$ ipython --no-banner

In [1]: import numpy as np

In [2]: np.set_printoptions(precision=3, suppress=True, linewidth=100)

In [3]: M = np.loadtxt("x.csv", delimiter=",")

In [4]: M
Out[4]: 
array([[18.647, 11.367, 20.774],
       [19.997,  8.455, 17.664],
       [20.139,  8.728, 20.433],
       [17.87 , 10.682, 18.457],
       [20.656,  9.909, 20.25 ],
       [19.421,  9.505, 20.153],
       [21.543, 10.54 , 21.354],
       [19.625, 10.109, 19.391],
       [18.977, 13.71 , 18.564],
       [19.74 , 10.005, 18.776],
       [21.032,  8.913, 19.391],
       [18.978,  8.663, 21.297]])

In [5]: round(np.log10(np.linalg.cond(M)))
Out[5]: 2

In [6]: np.argsort(-np.linalg.norm(M, axis=0).round(6), kind="stable")[:3]
Out[6]: array([0, 2, 1])

In [7]: np.linalg.cond(M) > 100
Out[7]: np.False_

In [8]: np.abs(np.linalg.svd(M)[2][-1])
Out[8]: array([0.682, 0.087, 0.726])

In [9]: np.linalg.matrix_rank(M, rtol=0.1)
Out[9]: np.int64(1)

In [10]: x0 = np.array([-2, -5, 3])

In [11]: y = M @ x0

In [12]: np.linalg.lstsq(M, y)[0]
Out[12]: array([-2., -5.,  3.])

In [13]: rng = np.random.default_rng(750)

In [14]: y = y + 0.1 * rng.normal(size=12)

In [15]: y
Out[15]: 
array([-31.934, -29.299, -22.469, -33.94 , -30.093, -26.031, -31.768, -31.695, -50.828, -33.224,
       -28.279, -17.351])

In [16]: b, *_ = np.linalg.lstsq(M, y)

In [17]: [round(float(np.linalg.norm(np.linalg.solve(M.T @ M + lam * np.eye(3), M.T @ y))), 2) for lam in (0, 1, 10, 100)]
Out[17]: [6.17, 5.82, 4.04, 1.46]

In [18]: b.round()
Out[18]: array([-2., -5.,  3.])

In [19]: P = M @ np.linalg.solve(M.T @ M, M.T)

In [20]: np.allclose(P @ P, P)
Out[20]: True

In [21]: np.round(np.linalg.eigvalsh(P), 3) + 0
Out[21]: array([0., 0., 0., 0., 0., 0., 0., 0., 0., 1., 1., 1.])

In [22]: cen = M - M.mean(axis=0)

In [23]: U, sigma, VT = np.linalg.svd(cen, full_matrices=False)

In [24]: np.round(cen.mean(axis=0), 3) + 0
Out[24]: array([0., 0., 0.])

In [25]: np.abs(VT[0]).argmax()
Out[25]: np.int64(1)

In [26]: np.abs(U[:, 0]).argmax()
Out[26]: np.int64(8)

In [27]: arr = np.loadtxt("data.csv", delimiter=",")

In [28]: arr
Out[28]: 
array([[-1.965, -9.344, -8.414],
       [-1.568, -8.764, -8.106],
       [-0.692, -7.42 , -7.354],
       [-0.683, -7.405, -7.345],
       [-0.659, -7.367, -7.322],
       [-0.571, -7.224, -7.239],
       [-0.492, -7.095, -7.162],
       [ 0.243, -5.8  , -6.347],
       [ 1.004, -3.985, -4.987],
       [ 1.089, -3.639, -4.679],
       [ 1.126, -2.631, -3.617],
       [ 1.01 , -2.227, -3.09 ],
       [ 0.843, -1.896, -2.603],
       [ 0.8  , -1.826, -2.495],
       [ 0.734, -1.726, -2.336],
       [ 0.256, -1.012, -1.22 ],
       [ 0.093, -0.631, -0.706],
       [ 0.016,  0.295,  0.282],
       [ 1.184,  3.289,  2.357],
       [ 1.687,  4.146,  2.821],
       [ 2.319,  5.144,  3.325],
       [ 2.506,  5.428,  3.463],
       [ 6.746, 11.187,  5.93 ],
       [ 7.69 , 12.377,  6.39 ],
       [14.515, 20.583,  9.329],
       [20.09 , 26.998, 11.453],
       [23.03 , 30.321, 12.517],
       [25.158, 32.707, 13.268],
       [34.503, 43.041, 16.435]])

In [29]: dist = np.linalg.norm(arr[:, None] - arr[None], axis=-1)

In [30]: dist.shape
Out[30]: (29, 29)

In [31]: dist[14].round(6).argsort(kind="stable")[:4]
Out[31]: array([14, 13, 12, 11])

In [32]: dist.mean(axis=1).argmax()
Out[32]: np.int64(28)
